% python3 -q
>>> import numpy as np
>>> import numpy.linalg as la
>>> np.set_printoptions(precision=3, suppress=True, linewidth=140, legacy="1.25")
>>> Y = np.array([[0]])
>>> basis = np.array([[2, 2, 2, 3, 1, 2, 2, 2, 2, 0],
...     [1, 2, 3, 0, 1, 2, 2, 1, 1, 3],
...     [3, 3, 1, 0, 2, 1, 3, 2, 1, 2],
...     [0, 0, 1, 2, 3, 3, 0, 2, 1, 3],
...     [1, 0, 3, 1, 0, 2, 0, 3, 0, 0],
...     [1, 2, 1, 1, 2, 1, 2, 3, 0, 3],
...     [2, 2, 3, 0, 1, 3, 3, 0, 1, 1],
...     [1, 0, 1, 3, 3, 1, 3, 0, 2, 1],
...     [1, 0, 1, 3, 3, 2, 3, 2, 0, 2],
...     [3, 3, 0, 1, 3, 3, 2, 3, 1, 1]])
>>> E = np.block([[Y, np.array([[3, 0, -1, -2, 2, 3, -2, -3, -1, 1]])], [np.zeros((10, 1)), basis]])
>>> E
array([[ 0.,  3.,  0., -1., -2.,  2.,  3., -2., -3., -1.,  1.],
       [ 0.,  2.,  2.,  2.,  3.,  1.,  2.,  2.,  2.,  2.,  0.],
       [ 0.,  1.,  2.,  3.,  0.,  1.,  2.,  2.,  1.,  1.,  3.],
       [ 0.,  3.,  3.,  1.,  0.,  2.,  1.,  3.,  2.,  1.,  2.],
       [ 0.,  0.,  0.,  1.,  2.,  3.,  3.,  0.,  2.,  1.,  3.],
       [ 0.,  1.,  0.,  3.,  1.,  0.,  2.,  0.,  3.,  0.,  0.],
       [ 0.,  1.,  2.,  1.,  1.,  2.,  1.,  2.,  3.,  0.,  3.],
       [ 0.,  2.,  2.,  3.,  0.,  1.,  3.,  3.,  0.,  1.,  1.],
       [ 0.,  1.,  0.,  1.,  3.,  3.,  1.,  3.,  0.,  2.,  1.],
       [ 0.,  1.,  0.,  1.,  3.,  3.,  2.,  3.,  2.,  0.,  2.],
       [ 0.,  3.,  3.,  0.,  1.,  3.,  3.,  2.,  3.,  1.,  1.]])
>>> rng = np.random.default_rng(6839)
>>> labels = rng.permutation(11)
>>> labels
array([ 0,  8,  9,  2,  6,  3,  1,  7, 10,  4,  5])
>>> Y = E[labels][:, labels]
>>> np.diag(Y)
array([0., 0., 0., 2., 1., 1., 2., 3., 1., 2., 0.])
>>> rk = la.matrix_rank(E)
>>> rk
10
>>> N = la.svd(E)[2][rk:].T
>>> N @ N.T
array([[1., 0., 0., 0., 0., 0., 0., 0., 0., 0., 0.],
       [0., 0., 0., 0., 0., 0., 0., 0., 0., 0., 0.],
       [0., 0., 0., 0., 0., 0., 0., 0., 0., 0., 0.],
       [0., 0., 0., 0., 0., 0., 0., 0., 0., 0., 0.],
       [0., 0., 0., 0., 0., 0., 0., 0., 0., 0., 0.],
       [0., 0., 0., 0., 0., 0., 0., 0., 0., 0., 0.],
       [0., 0., 0., 0., 0., 0., 0., 0., 0., 0., 0.],
       [0., 0., 0., 0., 0., 0., 0., 0., 0., 0., 0.],
       [0., 0., 0., 0., 0., 0., 0., 0., 0., 0., 0.],
       [0., 0., 0., 0., 0., 0., 0., 0., 0., 0., 0.],
       [0., 0., 0., 0., 0., 0., 0., 0., 0., 0., 0.]])
>>> [int(la.matrix_rank(np.delete(E, i, axis=0))) for i in range(11)]
[10, 10, 10, 10, 10, 10, 10, 10, 10, 10, 10]
>>> la.matrix_rank(E.T @ E), la.matrix_rank(E @ E.T)
(10, 10)
>>> N.shape
(11, 1)
>>> np.allclose(E @ N, 0)
True
>>> [int(la.matrix_rank(E[:i])) for i in range(1, len(E) + 1)]
[1, 2, 3, 4, 5, 6, 7, 8, 9, 10, 10]
